$ python3 -q
>>> import numpy as np
>>> from numpy import linalg as LA
>>> np.set_printoptions(suppress=True, linewidth=160)
>>> E = np.loadtxt("dump.csv", delimiter=",")
>>> E
array([[-1.  ,  2.1 , -4.19,  2.2 ,  1.4 ],
       [ 1.6 ,  0.9 ,  2.05,  0.6 , -0.7 ],
       [-1.3 , -0.5 ,  3.01, -0.1 , -1.  ],
       [-1.3 ,  1.  ,  0.87,  0.6 , -0.3 ],
       [ 2.3 ,  0.6 ,  4.17, -0.9 , -1.4 ],
       [ 0.5 , -0.6 ,  0.81,  0.2 , -0.3 ],
       [-1.2 ,  2.  , -2.64, -0.5 ,  0.9 ],
       [-1.8 , -0.3 ,  2.4 , -0.2 , -0.8 ],
       [ 0.7 ,  0.2 ,  0.05,  0.1 ,  0.  ],
       [-1.5 , -0.6 , -3.88,  1.5 ,  1.3 ],
       [ 1.5 ,  0.  ,  0.34,  1.3 , -0.1 ],
       [-1.7 , -1.7 , -1.41,  0.6 ,  0.5 ],
       [-1.  ,  0.  ,  5.14, -0.6 , -1.7 ],
       [ 0.3 ,  0.1 ,  3.96,  0.9 , -1.3 ],
       [ 1.6 ,  0.6 ,  1.82,  2.  , -0.6 ],
       [ 0.3 ,  0.4 , -1.  , -0.1 ,  0.3 ],
       [-0.2 ,  0.5 , -0.97,  0.7 ,  0.3 ],
       [ 0.3 ,  0.3 , -2.89,  0.4 ,  1.  ],
       [-0.8 , -1.3 , -0.07, -0.2 ,  0.  ],
       [-1.9 , -1.  , -2.17,  1.  ,  0.7 ],
       [-0.8 ,  1.3 ,  0.27, -0.5 , -0.1 ],
       [ 1.2 , -0.7 ,  0.47, -0.4 , -0.2 ],
       [ 0.3 ,  1.  ,  2.68, -0.3 , -0.9 ],
       [-2.  ,  0.9 ,  2.13, -0.7 , -0.7 ],
       [-0.9 , -1.7 ,  0.99,  0.8 , -0.3 ],
       [ 0.9 ,  0.5 , -5.99, -0.5 ,  2.  ]])
>>> Xc = (E - E.mean(axis=0)) / E.std(axis=0)
>>> np.argwhere(np.abs(Xc) > 2)
array([[ 0,  3],
       [ 4,  0],
       [14,  3],
       [25,  2],
       [25,  4]])
>>> np.round(Xc.std(axis=0), 2)
array([1., 1., 1., 1., 1.])
>>> coef = LA.lstsq(np.delete(Xc, 2, axis=1), Xc[:, 2])[0]
>>> coef.round(2) + 0
array([ 0.,  0.,  0., -1.])
